>>> import numpy as np
>>> np.set_printoptions(precision=2, suppress=True, linewidth=120, legacy="1.25")
>>> rnd = lambda a: np.round(a, 2) + 0
>>> data = np.load("run8.npy")
>>> print(data)
[[0 3 1 3]
 [3 0 2 2]
 [1 2 2 3]
 [3 2 3 2]]
>>> print(rnd(np.linalg.eigvalsh(data).min()))
-3.45
>>> left, s, Vh = np.linalg.svd(data, full_matrices=False)
>>> print(rnd(np.sqrt((s ** 2).sum())), rnd(np.linalg.norm(data)))
8.94 8.94
>>> print(rnd(left.T @ data @ Vh.T))
[[8.17 0.   0.   0.  ]
 [0.   3.45 0.   0.  ]
 [0.   0.   1.13 0.  ]
 [0.   0.   0.   0.41]]
>>> print(rnd(s / s[0]))
[1.   0.42 0.14 0.05]
>>> rng = np.random.default_rng(2618)
>>> idx = rng.permutation(4)
>>> print(idx)
[2 0 1 3]
>>> Y = data[idx][:, idx]
>>> print(rnd(np.linalg.det(Y)), rnd(np.linalg.det(data[idx])))
13.0 13.0
>>> print(Y)
[[2 1 2 3]
 [1 0 3 3]
 [2 3 0 2]
 [3 3 2 2]]
>>> print(rnd(np.sort(np.abs(np.linalg.eigvals(Y)))))
[0.41 1.13 3.45 8.17]
>>> X = np.load("sample11.npy")
>>> print(rnd(X))
[[-12.6  -15.42   1.81]
 [ -7.24 -17.45   6.56]
 [ -6.87  13.48 -13.08]
 [ 14.05  14.23  -0.12]
 [-14.53   5.24 -12.71]
 [-17.57  -6.04  -7.41]
 [ -0.26 -16.9   10.69]
 [  1.58  17.22 -10.05]
 [  9.36 -11.51  13.41]
 [ -5.79  14.19 -12.85]
 [ 11.76  -9.08  13.39]
 [-13.02   7.51 -13.2 ]
 [  7.56 -12.98  13.21]
 [ 14.84  -4.7   12.56]
 [-10.9   10.02 -13.45]
 [ -5.06 -17.59   8.06]
 [ 12.86  15.24  -1.53]
 [ 15.85  -2.67  11.91]
 [  2.92 -15.74  11.99]
 [-13.4    6.99 -13.1 ]
 [  3.92  17.55  -8.76]
 [ 16.7   -0.4   10.99]
 [-10.58 -16.54   3.83]
 [  6.27 -13.89  12.96]
 [  6.12 -13.98  12.92]
 [  8.34 -12.38  13.32]]
>>> # null space of dimension 1
>>> theta = np.radians(36)
>>> Rm = np.eye(3)
>>> Rm[1, 1] = Rm[2, 2] = np.cos(theta)
>>> Rm[1, 2], Rm[2, 1] = -np.sin(theta), np.sin(theta)
>>> print(rnd(Rm))
[[ 1.    0.    0.  ]
 [ 0.    0.81 -0.59]
 [ 0.    0.59  0.81]]
>>> Y = X @ Rm.T
>>> print(np.allclose(np.linalg.norm(X, axis=1), np.linalg.norm(Y, axis=1)))
True
>>> print(np.allclose(X @ X.T, Y @ Y.T))
True
>>> print(rnd(np.abs(Y - X).max(axis=0)))
[ 0.    6.49 12.04]
>>> x = np.array([4, 0, 2, 2])
>>> a = np.maximum(data @ x, 0)
>>> print(np.maximum(data @ (3 * x), 0))
[24 60 42 66]
>>> print(data * (a > 1e-9)[:, None])
[[0 3 1 3]
 [3 0 2 2]
 [1 2 2 3]
 [3 2 3 2]]
>>> print(a)
[ 8 20 14 22]
>>> print(data.T @ a)
[140  96 142 150]
>>> print(np.flatnonzero(a > 1e-9))
[0 1 2 3]
>>> cen = X - X.mean(axis=0)
>>> left, s, Vh = np.linalg.svd(cen, full_matrices=False)
>>> print(rnd(Vh[0] * np.sign(Vh[0, np.abs(Vh[0]).argmax()])))
[-0.35  0.67 -0.66]
>>> print(rnd(s))
[82.65 57.39  0.  ]
>>> print((np.sign(left[:, 0]) == np.sign(left[0, 0])).astype(int))
[1 1 0 0 0 0 1 0 1 0 1 0 1 1 0 1 0 1 1 0 0 1 1 1 1 1]
>>> print(np.linalg.matrix_rank(cen))
2
>>> print(np.abs(left[:, 0]).argmax())
2
>>> print(rnd(s ** 2 / (s ** 2).sum()))
[0.67 0.33 0.  ]
>>> print(np.searchsorted(np.cumsum(s ** 2) / (s ** 2).sum(), 0.9) + 1)
2
>>> M = np.load("m.npy")
>>> print(M)
[[ 1  2  2  1]
 [ 0  2  0  2]
 [ 2  2 -1  0]
 [-1  0  2  1]]
>>> # rank 3
>>> left, s, Vh = np.linalg.svd(M)
>>> vecs = Vh[:(s > 1e-8).sum()]
>>> x = M[2] + 4 * M[3] + rng.integers(2) * np.eye(4)[1]
>>> print(x)
[-2.  2.  7.  4.]
>>> print(rnd(np.diag(vecs.T @ vecs)))
[0.67 0.67 1.   0.67]
>>> print(rnd(vecs.T @ vecs))
[[ 0.67  0.33  0.   -0.33]
 [ 0.33  0.67  0.    0.33]
 [ 0.    0.    1.    0.  ]
 [-0.33  0.33  0.    0.67]]
>>> print(rnd(np.linalg.norm(x - vecs.T @ vecs @ x)))
0.0
>>> print(np.allclose(vecs.T @ vecs @ x, x))
True
>>> print(M @ M)
[[ 4 10  2  6]
 [-2  4  4  6]
 [ 0  6  5  6]
 [ 2  2 -2  0]]
>>> print(np.linalg.matrix_power(M, 2))
[[ 4 10  2  6]
 [-2  4  4  6]
 [ 0  6  5  6]
 [ 2  2 -2  0]]
>>> print(np.trace(M))
3
>>> print(np.allclose(M, M.T))
False
>>> print(rnd(np.sort(np.abs(np.linalg.eigvals(M)))))
[0.   1.41 1.41 3.  ]
>>> print((M + M.T) / 2)
[[ 1.  1.  2.  0.]
 [ 1.  2.  1.  1.]
 [ 2.  1. -1.  1.]
 [ 0.  1.  1.  1.]]
